% python3 -q
>>> import numpy as np
>>> np.set_printoptions(precision=2, suppress=True, linewidth=200, legacy="1.25")
>>> def tidy(a):
...     return np.round(a, 2) + 0
... 
>>> W0 = np.load("m.npy")
>>> W0
array([[  1,  -3,   9, -27],
       [  1,  -2,   4,  -8],
       [  1,  -1,   1,  -1],
       [  1,   0,   0,   0],
       [  1,   1,   1,   1]])
>>> # row 0 is much longer than the rest
>>> Uu, sigma, Vt = np.linalg.svd(W0)
>>> tidy(sigma)
array([30.08,  2.5 ,  1.56,  0.86])
>>> M2 = Uu[:, :1] @ np.diag(sigma[:1]) @ Vt[:1]
>>> np.linalg.matrix_rank(M2)
1
>>> tidy(np.abs(W0 - M2).max())
1.22
>>> tidy(np.linalg.norm(W0 - M2, 2)), tidy(sigma[1])
(2.5, 2.5)
>>> tidy(np.linalg.norm(W0 - M2) / np.linalg.norm(W0))
0.1
>>> np.linalg.matrix_rank(W0, rtol=0.05)
3
>>> M2 = np.c_[W0[:, :2] @ np.array([[1, 1], [1, -1]]), np.array([-1, 1, -3, -2, -2])]
>>> M2
array([[-2,  4, -1],
       [-1,  3,  1],
       [ 0,  2, -3],
       [ 1,  1, -2],
       [ 2,  0, -2]])
>>> tidy(np.linalg.norm(np.linalg.qr(W0)[0].T @ M2, axis=0) ** 2 / ((M2 ** 2).sum(axis=0) + 1e-12))
array([1.  , 1.  , 0.78])
>>> np.linalg.matrix_rank(M2)
3
>>> np.linalg.matrix_rank(np.c_[W0, M2])
5
>>> tidy(np.linalg.norm(M2 - W0 @ np.linalg.lstsq(W0, M2)[0], axis=0))
array([0.  , 0.  , 2.03])
>>> rng = np.random.default_rng(1264)
>>> lab = rng.permutation(4)
>>> M2 = W0[:, lab] * rng.choice([-1, 1], 4)
>>> M2
array([[ -9,  -3, -27,  -1],
       [ -4,  -2,  -8,  -1],
       [ -1,  -1,  -1,  -1],
       [  0,   0,   0,  -1],
       [ -1,   1,   1,  -1]])
>>> Uu, _, Vt = np.linalg.svd(W0.T @ M2)
>>> lab
array([2, 1, 3, 0])
>>> tidy(Uu @ Vt)
array([[ 0.,  0.,  0., -1.],
       [ 0.,  1.,  0.,  0.],
       [-1.,  0.,  0.,  0.],
       [ 0.,  0.,  1.,  0.]])
>>> def softmax(z):
...     e = np.exp(z - z.max(axis=-1, keepdims=True))
...     return e / e.sum(axis=-1, keepdims=True)
... 
>>> tidy(softmax(W0[2]))
array([0.44, 0.06, 0.44, 0.06])
>>> scores = W0 @ W0.T / np.sqrt(4)
>>> tidy(softmax(scores))
array([[1.  , 0.  , 0.  , 0.  , 0.  ],
       [1.  , 0.  , 0.  , 0.  , 0.  ],
       [1.  , 0.  , 0.  , 0.  , 0.  ],
       [0.2 , 0.2 , 0.2 , 0.2 , 0.2 ],
       [0.  , 0.01, 0.1 , 0.16, 0.73]])
